$ python3 -q
>>> import numpy as np
>>> np.set_printoptions(precision=2, suppress=True, linewidth=100, legacy="1.25")
>>> basis = np.array([[2.8, -0.9, -1.4, -2.0]])
>>> rng = np.random.default_rng(573927)
>>> K = np.array([[2], [0], [1], [2], [2], [2], [2], [2], [0], [0], [1], [2], [0], [2]]) @ basis + 0.3 * rng.normal(size=(14, 4))
>>> print(K)
[[ 5.44 -1.87 -3.15 -3.7 ]
 [ 0.02  0.25 -0.1   0.26]
 [ 2.28 -0.59 -0.96 -2.37]
 [ 5.35 -1.95 -2.99 -3.6 ]
 [ 5.63 -1.47 -2.57 -3.87]
 [ 5.39 -1.58 -2.67 -4.3 ]
 [ 5.45 -1.77 -3.16 -4.38]
 [ 5.54 -1.54 -2.94 -3.99]
 [-0.27  0.56 -0.23 -0.45]
 [-0.12 -0.11 -0.35  0.14]
 [ 2.82 -0.74 -1.21 -2.17]
 [ 5.83 -2.63 -2.59 -3.77]
 [ 0.49  0.43 -0.02  0.3 ]
 [ 5.38 -1.73 -2.58 -4.07]]
>>> Uu, s, Vh = np.linalg.svd(K)
>>> print(s)
[22.01  1.46  1.02  0.9 ]
>>> B = Uu[:, :1] @ np.diag(s[:1]) @ Vh[:1]
>>> print(np.linalg.matrix_rank(B))
1
>>> print(round(np.linalg.norm(K - B, 2), 2), np.round(s[1], 2))
1.46 1.46
>>> print(np.linalg.matrix_rank(K, rtol=0.05))
2
>>> vec = np.array([-3, 4, 0, 4])
>>> target = K @ vec
>>> print(np.round(np.linalg.solve(K.T @ K, K.T @ target), 2) + 0)
[-3.  4.  0.  4.]
>>> print(np.round(np.linalg.pinv(K) @ K, 2) + 0)
[[1. 0. 0. 0.]
 [0. 1. 0. 0.]
 [0. 0. 1. 0.]
 [0. 0. 0. 1.]]
>>> target = target + 0.3 * rng.normal(size=14)
>>> print(target)
[-38.18   1.93 -18.4  -38.12 -38.81 -39.57 -41.16 -39.33   1.14   1.45 -20.51 -42.76   1.87 -38.9 ]
>>> b, *_ = np.linalg.lstsq(K, target)
>>> print(np.round(K.T @ (target - K @ b), 2) + 0)
[0. 0. 0. 0.]
>>> feats = np.load("run14.npy")
>>> print(feats)
[[-3.37 -1.41  1.63 -2.82]
 [-2.85 -1.29  2.61 -2.91]
 [-3.25 -1.08  2.31 -3.12]
 [ 1.27 -1.66  3.13  0.6 ]
 [ 0.3  -1.89  2.63  1.02]
 [ 1.14 -1.52  3.24  0.86]
 [-2.44 -1.78 -3.47  0.11]
 [-3.24 -1.7  -3.11  0.02]
 [-2.68 -2.1  -3.04 -0.28]]
>>> vec = np.array([-8, 7, -8, 1])
>>> target = feats @ vec
>>> print(np.round(np.linalg.pinv(feats) @ feats, 2) + 0)
[[1. 0. 0. 0.]
 [0. 1. 0. 0.]
 [0. 0. 1. 0.]
 [0. 0. 0. 1.]]
>>> print(target)
[  1.23 -10.02  -3.16 -46.22 -35.65 -44.82  34.93  38.92  30.78]
>>> target = target + 0.1 * rng.normal(size=9)
>>> print(target)
[  1.13  -9.99  -3.24 -46.07 -35.59 -44.86  35.02  38.88  30.72]
>>> b, *_ = np.linalg.lstsq(feats, target)
>>> print(b)
[-7.93  6.94 -8.02  0.95]
>>> print(np.round(feats.T @ (target - feats @ b), 2) + 0)
[0. 0. 0. 0.]
>>> print(b.round())
[-8.  7. -8.  1.]
